In [1]: import numpy as np

In [2]: from numpy import linalg as LA

In [3]: np.set_printoptions(precision=2, suppress=True, linewidth=120)

In [4]: K = np.diag(np.array([1, -3, 1, -4, 1, 0, -3])) + 2 * np.eye(7, k=1) + 2 * np.eye(7, k=-1)

In [5]: print(K)
[[ 1.  2.  0.  0.  0.  0.  0.]
 [ 2. -3.  2.  0.  0.  0.  0.]
 [ 0.  2.  1.  2.  0.  0.  0.]
 [ 0.  0.  2. -4.  2.  0.  0.]
 [ 0.  0.  0.  2.  1.  2.  0.]
 [ 0.  0.  0.  0.  2.  0.  2.]
 [ 0.  0.  0.  0.  0.  2. -3.]]

In [6]: ev, vecs = LA.eigh(K)

In [7]: print(np.abs(vecs[:, -1]).round(6).argmax())
4

In [8]: print(LA.eigvalsh(K + -3 * np.eye(7)))
[-8.59 -7.29 -6.96 -3.38 -1.71 -0.41  0.34]

In [9]: print(ev)
[-5.59 -4.29 -3.96 -0.38  1.29  2.59  3.34]

In [10]: print(np.unique(ev.round(6) + 0, return_counts=True)[1])
[1 1 1 1 1 1 1]

In [11]: print(LA.svd(K, compute_uv=False))
[5.59 4.29 3.96 3.34 2.59 1.29 0.38]

In [12]: print(ev.sum(), np.trace(K))
-7.0 -7.0

In [13]: print((ev > 1e-8).sum(), (ev < -1e-8).sum())
3 4

In [14]: print(np.round(vecs @ np.diag(ev) @ vecs.T, 2) + 0)
[[ 1.  2.  0.  0.  0.  0.  0.]
 [ 2. -3.  2.  0.  0.  0.  0.]
 [ 0.  2.  1.  2.  0.  0.  0.]
 [ 0.  0.  2. -4.  2.  0.  0.]
 [ 0.  0.  0.  2.  1.  2.  0.]
 [ 0.  0.  0.  0.  2.  0.  2.]
 [ 0.  0.  0.  0.  0.  2. -3.]]

In [15]: print(np.round(vecs.T @ vecs, 2) + 0)
[[1. 0. 0. 0. 0. 0. 0.]
 [0. 1. 0. 0. 0. 0. 0.]
 [0. 0. 1. 0. 0. 0. 0.]
 [0. 0. 0. 1. 0. 0. 0.]
 [0. 0. 0. 0. 1. 0. 0.]
 [0. 0. 0. 0. 0. 1. 0.]
 [0. 0. 0. 0. 0. 0. 1.]]

In [16]: print(LA.eigvalsh(K @ K))
[ 0.14  1.66  6.7  11.16 15.7  18.39 31.24]

In [17]: A = np.loadtxt("a.csv", delimiter=",")

In [18]: print(A)
[[-4.  2.]
 [-4.  2.]
 [-3.  8.]
 [ 8. -2.]
 [-6.  9.]
 [ 0. -5.]
 [-6. -3.]]

In [19]: # row 1 repeats row 0

In [20]: A2 = np.c_[A[:, :1] @ np.array([[0]]), np.array([2, 0, 0, 0, 0, -3, 1])]

In [21]: print(A2)
[[ 0.  2.]
 [ 0.  0.]
 [ 0.  0.]
 [ 0.  0.]
 [ 0.  0.]
 [ 0. -3.]
 [ 0.  1.]]

In [22]: print(LA.matrix_rank(A2))
1

In [23]: print(LA.lstsq(A, A2[:, 0])[0])
[0. 0.]

In [24]: print(LA.norm(LA.qr(A)[0].T @ A2, axis=0) ** 2 / ((A2 ** 2).sum(axis=0) + 1e-12))
[0.   0.12]
